% python3 -q
>>> import numpy as np
>>> np.set_printoptions(precision=2, suppress=True, linewidth=160, sign=" ")
>>> tidy = lambda a: np.round(a, 2) + 0
>>> m1 = np.load("x.npy")
>>> print(m1)
[[-0.11 -0.06 -0.06 -0.14]
 [-0.23 -0.12 -0.13 -0.25]
 [ 0.95  0.47  0.47  0.95]
 [-0.66 -0.34 -0.35 -0.63]
 [ 1.69  0.88  0.85  1.71]
 [-0.81 -0.41 -0.4  -0.83]
 [-3.2  -1.59 -1.63 -3.24]
 [-0.28 -0.17 -0.13 -0.28]
 [-2.8  -1.38 -1.36 -2.81]
 [-0.35 -0.16 -0.15 -0.3 ]
 [ 0.11  0.05  0.06  0.1 ]
 [ 2.16  1.04  1.05  2.16]
 [ 0.35  0.18  0.17  0.37]
 [-0.51 -0.27 -0.26 -0.5 ]
 [-4.17 -2.08 -2.08 -4.17]
 [-0.43 -0.24 -0.23 -0.46]
 [ 0.61  0.32  0.33  0.62]
 [ 2.41  1.17  1.22  2.41]
 [-2.12 -1.06 -1.05 -2.08]
 [ 1.87  0.95  0.97  1.86]
 [ 1.91  0.92  0.96  1.93]
 [ 2.83  1.4   1.4   2.8 ]
 [-0.22 -0.1  -0.1  -0.23]
 [-1.34 -0.67 -0.69 -1.36]
 [ 3.61  1.82  1.79  3.66]]
>>> Q, R = np.linalg.qr(m1)
>>> print(np.allclose(R.T @ R, m1.T @ m1))
True
>>> print(tidy(R))
[[ 9.3   4.63  4.65  9.33]
 [ 0.    0.09  0.03  0.03]
 [ 0.    0.    0.09  0.02]
 [ 0.    0.    0.   -0.11]]
>>> print(tidy(np.trace(Q @ Q.T)))
4.0
>>> print(tidy(abs(R[0, 0])), tidy(np.linalg.norm(m1[:, 0])))
9.3 9.3
>>> x = np.array([-1, -6, -4, -5])
>>> target = m1 @ x
>>> print(tidy(np.linalg.pinv(m1) @ m1))
[[ 1.  0.  0.  0.]
 [ 0.  1.  0.  0.]
 [ 0.  0.  1.  0.]
 [ 0.  0.  0.  1.]]
>>> print(tidy(np.linalg.lstsq(m1, target)[0]))
[-1. -6. -4. -5.]
>>> print(tidy(np.linalg.solve(m1.T @ m1, m1.T @ target)))
[-1. -6. -4. -5.]
>>> rng = np.random.default_rng(746040)
>>> target = target + 0.1 * rng.normal(size=25)
>>> print(tidy(target))
[  1.51   2.54 -10.38   7.3  -18.85   9.22  35.52   3.33  30.5    3.5   -1.06 -23.49  -3.94   5.76  45.81   5.17  -6.85 -26.38  23.12 -20.82 -21.04 -30.82
   2.38  14.96 -39.94]
>>> b, *_ = np.linalg.lstsq(m1, target)
>>> print(tidy(b))
[-1.31 -5.66 -4.19 -4.77]
>>> print(b.round())
[-1. -6. -4. -5.]
>>> print(tidy(m1.T @ (target - m1 @ b)))
[ 0.  0.  0.  0.]
